>>> import numpy as np
>>> import numpy.linalg as la
>>> np.set_printoptions(precision=2, suppress=True, linewidth=160)
>>> M = np.array([[-1.0, -2.8, 2.6, -0.1, 1.2, 0.3, -0.5],
...     [-2.7, -0.4, -2.8, 0.9, 0.6, 0.1, -0.4],
...     [-1.1, 1.1, -0.1, 0.8, -1.7, -0.4, -0.6],
...     [-0.5, -1.6, -0.8, 0.9, -0.2, 0.2, 2.6],
...     [0.8, 1.2, -0.2, 1.4, 0.9, -1.0, 0.7],
...     [-1.1, 1.3, 0.3, -0.1, 0.5, 1.4, -0.5],
...     [0.9, 1.4, 1.4, -1.9, 0.6, -2.1, 0.5],
...     [1.2, -0.8, -1.8, -0.1, -0.3, -1.0, -0.1],
...     [0.4, 1.8, 0.7, 0.0, -0.5, -0.9, 0.8],
...     [-0.7, -0.2, 0.0, -0.6, 0.0, -0.1, 0.3],
...     [-1.0, 0.2, -2.2, 0.2, -0.6, -1.1, -1.1],
...     [0.9, 0.9, -0.5, 0.4, 0.8, -0.8, 0.8],
...     [0.9, -0.9, -0.5, 0.5, -1.7, -0.9, -0.6]])
>>> print(M)
[[-1.  -2.8  2.6 -0.1  1.2  0.3 -0.5]
 [-2.7 -0.4 -2.8  0.9  0.6  0.1 -0.4]
 [-1.1  1.1 -0.1  0.8 -1.7 -0.4 -0.6]
 [-0.5 -1.6 -0.8  0.9 -0.2  0.2  2.6]
 [ 0.8  1.2 -0.2  1.4  0.9 -1.   0.7]
 [-1.1  1.3  0.3 -0.1  0.5  1.4 -0.5]
 [ 0.9  1.4  1.4 -1.9  0.6 -2.1  0.5]
 [ 1.2 -0.8 -1.8 -0.1 -0.3 -1.  -0.1]
 [ 0.4  1.8  0.7  0.  -0.5 -0.9  0.8]
 [-0.7 -0.2  0.  -0.6  0.  -0.1  0.3]
 [-1.   0.2 -2.2  0.2 -0.6 -1.1 -1.1]
 [ 0.9  0.9 -0.5  0.4  0.8 -0.8  0.8]
 [ 0.9 -0.9 -0.5  0.5 -1.7 -0.9 -0.6]]
>>> M2 = np.c_[M[:, :1] @ np.array([[1]]), np.array([-3, -1, -2, -3, -1, 0, 1, 0, 1, 2, 0, 2, 0])]
>>> print(M2)
[[-1.  -3. ]
 [-2.7 -1. ]
 [-1.1 -2. ]
 [-0.5 -3. ]
 [ 0.8 -1. ]
 [-1.1  0. ]
 [ 0.9  1. ]
 [ 1.2  0. ]
 [ 0.4  1. ]
 [-0.7  2. ]
 [-1.   0. ]
 [ 0.9  2. ]
 [ 0.9  0. ]]
>>> print(np.round(la.norm(M2 - M @ la.lstsq(M, M2)[0], axis=0), 2) + 0)
[0.   3.26]
>>> print(la.matrix_rank(np.c_[M, M2]))
8
>>> print(la.norm(la.qr(M)[0].T @ M2, axis=0) ** 2 / ((M2 ** 2).sum(axis=0) + 1e-12))
[1.   0.69]
>>> P = M2 @ la.solve(M2.T @ M2, M2.T)
>>> print(np.round(la.eigvalsh(P), 2) + 0)
[0. 0. 0. 0. 0. 0. 0. 0. 0. 0. 0. 1. 1.]
>>> print(np.allclose(P @ P, P))
True
>>> print(np.trace(P))
2.0
>>> M2 = M / la.norm(M, axis=1, keepdims=True)
>>> G = M2 @ M2.T
>>> print(np.argwhere(np.triu(np.abs(G) > 0.95, 1)))
[]
>>> print(la.norm(M2, axis=1))
[1. 1. 1. 1. 1. 1. 1. 1. 1. 1. 1. 1. 1.]
>>> vec = np.array([-1, -2, 2, 1, -2, 2, 3])
>>> print(M @ vec)
[ 8.4 -3.4  0.3 11.6 -3.9 -0.7 -6.7 -5.  -1.   1.2 -7.9 -4.1  0.2]
>>> print((M * vec).sum(axis=1))
[ 8.4 -3.4  0.3 11.6 -3.9 -0.7 -6.7 -5.  -1.   1.2 -7.9 -4.1  0.2]
>>> print(la.norm(M @ vec) <= la.norm(M, 2) * la.norm(vec) + 1e-9)
True
>>> print(M @ np.ones(7))
[-0.3 -4.7 -2.   0.6  3.8  1.8  0.8 -2.9  2.3 -1.3 -5.6  2.5 -3.2]
>>> print((M @ vec).argmax())
3
>>> print(np.round(la.norm(M, 2), 2))
5.76
>>> mat = np.loadtxt("dump.csv", delimiter=",")
>>> print(mat)
[[ 8.  3. -6. -2. -1.  3.]
 [ 3. 10. -8.  1. -7.  1.]
 [-6. -8. -8. -3. -2.  2.]
 [-2.  1. -3.  4.  9. -5.]
 [-1. -7. -2.  9.  2.  3.]
 [ 3.  1.  2. -5.  3. -8.]]
>>> # equal to its transpose
>>> print(la.matrix_power(mat, 3))
[[ 1450.  1716. -1405.  -456. -1178.   526.]
 [ 1716.  3084. -2120.  -453. -2171.   763.]
 [-1405. -2120. -1388.   130.  -354.   922.]
 [ -456.  -453.   130.   778.  1715.  -989.]
 [-1178. -2171.  -354.  1715.   760.   823.]
 [  526.   763.   922.  -989.   823. -1442.]]
>>> print(round(np.abs(la.eigvals(mat)).max(), 2))
18.56
>>> print(np.sort(np.abs(la.eigvals(mat))))
[ 3.56  7.68 10.65 11.89 15.91 18.56]
>>> print(np.allclose(mat, mat.T))
True
>>> W0 = np.load("layer3.npy")
>>> print(W0)
[[ 3  3  3  3  3  3  3  3  3  3]
 [ 3  6  6  6  6  6  6  6  6  6]
 [ 3  6  9  9  9  9  9  9  9  9]
 [ 3  6  9 12 12 12 12 12 12 12]
 [ 3  6  9 12 15 15 15 15 15 15]
 [ 3  6  9 12 15 18 18 18 18 18]
 [ 3  6  9 12 15 18 21 21 21 21]
 [ 3  6  9 12 15 18 21 24 24 24]
 [ 3  6  9 12 15 18 21 24 27 27]
 [ 3  6  9 12 15 18 21 24 27 30]]
>>> # equal to its transpose
>>> print(la.norm(W0, axis=1).argmax())
9
>>> print(round(float(la.norm(W0) ** 2 / la.norm(W0, 2) ** 2), 2))
1.02
>>> print(np.round(la.norm(W0[7] - W0[2]), 2))
30.74
>>> print(np.round(la.norm(W0, "nuc"), 2))
165.0
>>> print(round(la.norm(W0, 2), 2))
134.3
>>> print(W0 @ W0)
[[  90  171  243  306  360  405  441  468  486  495]
 [ 171  333  477  603  711  801  873  927  963  981]
 [ 243  477  693  882 1044 1179 1287 1368 1422 1449]
 [ 306  603  882 1134 1350 1530 1674 1782 1854 1890]
 [ 360  711 1044 1350 1620 1845 2025 2160 2250 2295]
 [ 405  801 1179 1530 1845 2115 2331 2493 2601 2655]
 [ 441  873 1287 1674 2025 2331 2583 2772 2898 2961]
 [ 468  927 1368 1782 2160 2493 2772 2988 3132 3204]
 [ 486  963 1422 1854 2250 2601 2898 3132 3294 3375]
 [ 495  981 1449 1890 2295 2655 2961 3204 3375 3465]]
>>> print(np.allclose(W0 @ W0.T, W0.T @ W0))
True
>>> print(round(float(la.det(W0)), 2))
59049.0
>>> print(la.matrix_power(W0, 3))
[[ 10395  20520  30132  39015  46980  53865  59535  63882  66825  68310]
 [ 20520  40527  59535  77112  92880 106515 117747 126360 132192 135135]
 [ 30132  59535  87507 113400 136647 156762 173340 186057 194670 199017]
 [ 39015  77112 113400 147042 177282 203472 225072 241650 252882 258552]
 [ 46980  92880 136647 177282 213867 245592 271782 291897 305532 312417]
 [ 53865 106515 156762 203472 245592 282177 312417 335664 351432 359397]
 [ 59535 117747 173340 225072 271782 312417 346059 371952 389529 398412]
 [ 63882 126360 186057 241650 291897 335664 371952 399924 418932 428544]
 [ 66825 132192 194670 252882 305532 351432 389529 418932 438939 449064]
 [ 68310 135135 199017 258552 312417 359397 398412 428544 449064 459459]]
>>> print((W0 + W0.T) / 2)
[[ 3.  3.  3.  3.  3.  3.  3.  3.  3.  3.]
 [ 3.  6.  6.  6.  6.  6.  6.  6.  6.  6.]
 [ 3.  6.  9.  9.  9.  9.  9.  9.  9.  9.]
 [ 3.  6.  9. 12. 12. 12. 12. 12. 12. 12.]
 [ 3.  6.  9. 12. 15. 15. 15. 15. 15. 15.]
 [ 3.  6.  9. 12. 15. 18. 18. 18. 18. 18.]
 [ 3.  6.  9. 12. 15. 18. 21. 21. 21. 21.]
 [ 3.  6.  9. 12. 15. 18. 21. 24. 24. 24.]
 [ 3.  6.  9. 12. 15. 18. 21. 24. 27. 27.]
 [ 3.  6.  9. 12. 15. 18. 21. 24. 27. 30.]]
>>> print(np.sort(np.abs(la.eigvals(W0))))
[  0.77   0.82   0.92   1.1    1.4    1.93   3.     5.62  15.15 134.3 ]
